$ python -q
>>> import numpy as np
>>> from numpy import linalg as LA
>>> np.set_printoptions(precision=4, suppress=True, linewidth=100, sign=" ")
>>> rnd = lambda a: np.round(a, 4) + 0
>>> K = np.load("dump.npy")
>>> K
array([[ 1.,  0.,  0.,  0.,  0.,  0.,  0.],
       [ 0.,  1.,  0.,  0.,  0.,  0.,  0.],
       [ 0.,  0.,  1.,  0.,  0.,  0.,  0.],
       [ 0.,  0.,  0., -1.,  0.,  0.,  0.],
       [ 0.,  0.,  0.,  0., -1.,  0.,  0.],
       [ 0.,  0.,  0.,  0.,  0.,  1.,  0.],
       [ 0.,  0.,  0.,  0.,  0.,  0.,  1.]])
>>> # triangular, det is the product of the diagonal
>>> def softmax(z):
...     e = np.exp(z - z.max(axis=-1, keepdims=True))
...     return e / e.sum(axis=-1, keepdims=True)
... 
>>> rnd(softmax(K[6] + 5))
array([ 0.1147,  0.1147,  0.1147,  0.1147,  0.1147,  0.1147,  0.3118])
>>> rnd(softmax(K).sum(axis=1))
array([ 1.,  1.,  1.,  1.,  1.,  1.,  1.])
>>> att = K @ K.T / np.sqrt(7)
>>> print(rnd(softmax(att + np.triu(np.full(att.shape, -np.inf), 1))))
[[ 1.      0.      0.      0.      0.      0.      0.    ]
 [ 0.4066  0.5934  0.      0.      0.      0.      0.    ]
 [ 0.2891  0.2891  0.4219  0.      0.      0.      0.    ]
 [ 0.2242  0.2242  0.2242  0.3273  0.      0.      0.    ]
 [ 0.1832  0.1832  0.1832  0.1832  0.2673  0.      0.    ]
 [ 0.1548  0.1548  0.1548  0.1548  0.1548  0.2259  0.    ]
 [ 0.1341  0.1341  0.1341  0.1341  0.1341  0.1341  0.1956]]
>>> softmax(att).round(6).argmax(axis=1)
array([ 0,  1,  2,  3,  4,  5,  6])
>>> rnd(softmax(att))
array([[ 0.1956,  0.1341,  0.1341,  0.1341,  0.1341,  0.1341,  0.1341],
       [ 0.1341,  0.1956,  0.1341,  0.1341,  0.1341,  0.1341,  0.1341],
       [ 0.1341,  0.1341,  0.1956,  0.1341,  0.1341,  0.1341,  0.1341],
       [ 0.1341,  0.1341,  0.1341,  0.1956,  0.1341,  0.1341,  0.1341],
       [ 0.1341,  0.1341,  0.1341,  0.1341,  0.1956,  0.1341,  0.1341],
       [ 0.1341,  0.1341,  0.1341,  0.1341,  0.1341,  0.1956,  0.1341],
       [ 0.1341,  0.1341,  0.1341,  0.1341,  0.1341,  0.1341,  0.1956]])
